In [1]: import numpy as np

In [2]: np.set_printoptions(precision=2, suppress=True, linewidth=100)

In [3]: def rd(a):
   ...:     return np.round(a, 2) + 0
   ...: 

In [4]: data = np.load("sample19.npy")

In [5]: data
Out[5]: 
array([[1.  , 0.2 , 0.04],
       [0.2 , 1.  , 0.2 ],
       [0.04, 0.2 , 1.  ]])

In [6]: # equal to its transpose

In [7]: rng = np.random.default_rng(16)

In [8]: z = rng.permutation(3)

In [9]: z
Out[9]: array([1, 0, 2])

In [10]: out = data[z][:, z]

In [11]: rd(np.sort(np.abs(np.linalg.eigvals(out))))
Out[11]: array([0.74, 0.96, 1.3 ])

In [12]: rd(np.linalg.det(out)), rd(np.linalg.det(data[z]))
Out[12]: (np.float64(0.92), np.float64(-0.92))

In [13]: rd(np.linalg.norm(data[2], 1)), rd(np.linalg.norm(data[2], np.inf))
Out[13]: (np.float64(1.24), np.float64(1.0))

In [14]: rd(np.linalg.norm(data, axis=1))
Out[14]: array([1.02, 1.04, 1.02])

In [15]: rd(np.linalg.norm(data[2] - data[0]))
Out[15]: np.float64(1.36)

In [16]: theta = np.radians(60)

In [17]: R = np.eye(3)

In [18]: R[1, 1] = R[2, 2] = np.cos(theta)

In [19]: R[1, 2], R[2, 1] = -np.sin(theta), np.sin(theta)

In [20]: rd(R)
Out[20]: 
array([[ 1.  ,  0.  ,  0.  ],
       [ 0.  ,  0.5 , -0.87],
       [ 0.  ,  0.87,  0.5 ]])

In [21]: out = data @ R.T

In [22]: np.allclose(data @ data.T, out @ out.T)
Out[22]: True

In [23]: rd(out)
Out[23]: 
array([[ 1.  ,  0.07,  0.19],
       [ 0.2 ,  0.33,  0.97],
       [ 0.04, -0.77,  0.67]])

In [24]: rd(np.abs(out - data).max(axis=0))
Out[24]: array([0.  , 0.97, 0.77])

In [25]: A = np.load("m.npy")

In [26]: A
Out[26]: 
array([[-3,  1,  2],
       [ 0,  2,  3],
       [ 0,  0,  1]])

In [27]: theta = np.radians(45)

In [28]: R = np.eye(3)

In [29]: R[2, 2] = R[0, 0] = np.cos(theta)

In [30]: R[2, 0], R[0, 2] = -np.sin(theta), np.sin(theta)

In [31]: rd(R)
Out[31]: 
array([[ 0.71,  0.  ,  0.71],
       [ 0.  ,  1.  ,  0.  ],
       [-0.71,  0.  ,  0.71]])

In [32]: out = A @ R.T

In [33]: np.allclose(A @ A.T, out @ out.T)
Out[33]: True

In [34]: rd(np.abs(out - A).max(axis=0))
Out[34]: array([2.29, 0.  , 1.54])

In [35]: ev, V = np.linalg.eig(A)

In [36]: rd(np.sort(np.linalg.eigvals(A @ A)))
Out[36]: array([1., 4., 9.])

In [37]: A @ V[:, 0] - ev[0] * V[:, 0]
Out[37]: array([0., 0., 0.])

In [38]: rd(np.sort(np.linalg.eigvals(np.linalg.inv(A))))
Out[38]: array([-0.33,  0.5 ,  1.  ])

In [39]: rd(np.sort(np.linalg.eigvals(A.T)))
Out[39]: array([-3.,  1.,  2.])

In [40]: ev
Out[40]: array([-3.,  2.,  1.])
